In [1]: import numpy as np

In [2]: import numpy.linalg as la

In [3]: np.set_printoptions(suppress=True, linewidth=160)

In [4]: X = np.array([[-4, -2, 5, -4],
   ...:     [6, 9, -4, -5],
   ...:     [3, 5, -2, 2],
   ...:     [-4, 4, -8, -4],
   ...:     [7, 3, 1, -6],
   ...:     [7, -9, 9, 5],
   ...:     [-8, 6, -7, 3]])

In [5]: X[-1] = X[0] + 2 * X[1]

In [6]: X
Out[6]: 
array([[ -4,  -2,   5,  -4],
       [  6,   9,  -4,  -5],
       [  3,   5,  -2,   2],
       [ -4,   4,  -8,  -4],
       [  7,   3,   1,  -6],
       [  7,  -9,   9,   5],
       [  8,  16,  -3, -14]])

In [7]: q, Rm = la.qr(X)

In [8]: np.round(np.abs(np.diag(Rm)), 2)
Out[8]: array([15.46, 19.53,  7.52,  7.95])

In [9]: q.shape, Rm.shape
Out[9]: ((7, 4), (4, 4))

In [10]: round(abs(Rm[0, 0]), 2), np.round(la.norm(X[:, 0]), 2)
Out[10]: (np.float64(15.46), np.float64(15.46))

In [11]: proj = X @ la.solve(X.T @ X, X.T)

In [12]: np.allclose(proj @ proj, proj)
Out[12]: True

In [13]: np.round(np.trace(proj), 2)
Out[13]: np.float64(4.0)

In [14]: np.round(la.eigvalsh(proj), 2) + 0
Out[14]: array([0., 0., 0., 1., 1., 1., 1.])

In [15]: rng = np.random.default_rng(67996)

In [16]: idx = rng.permutation(4)

In [17]: A2 = X[:, idx] * rng.choice([-1, 1], 4)

In [18]: A2
Out[18]: 
array([[ -4,   5,   2,   4],
       [ -5,  -4,  -9,  -6],
       [  2,  -2,  -5,  -3],
       [ -4,  -8,  -4,   4],
       [ -6,   1,  -3,  -7],
       [  5,   9,   9,  -7],
       [-14,  -3, -16,  -8]])

In [19]: Uu, _, vt = la.svd(X.T @ A2)

In [20]: np.round(la.lstsq(X, A2)[0], 2) + 0
Out[20]: 
array([[ 0.,  0.,  0., -1.],
       [ 0.,  0., -1.,  0.],
       [ 0.,  1.,  0.,  0.],
       [ 1.,  0.,  0.,  0.]])

In [21]: idx
Out[21]: array([3, 2, 1, 0])
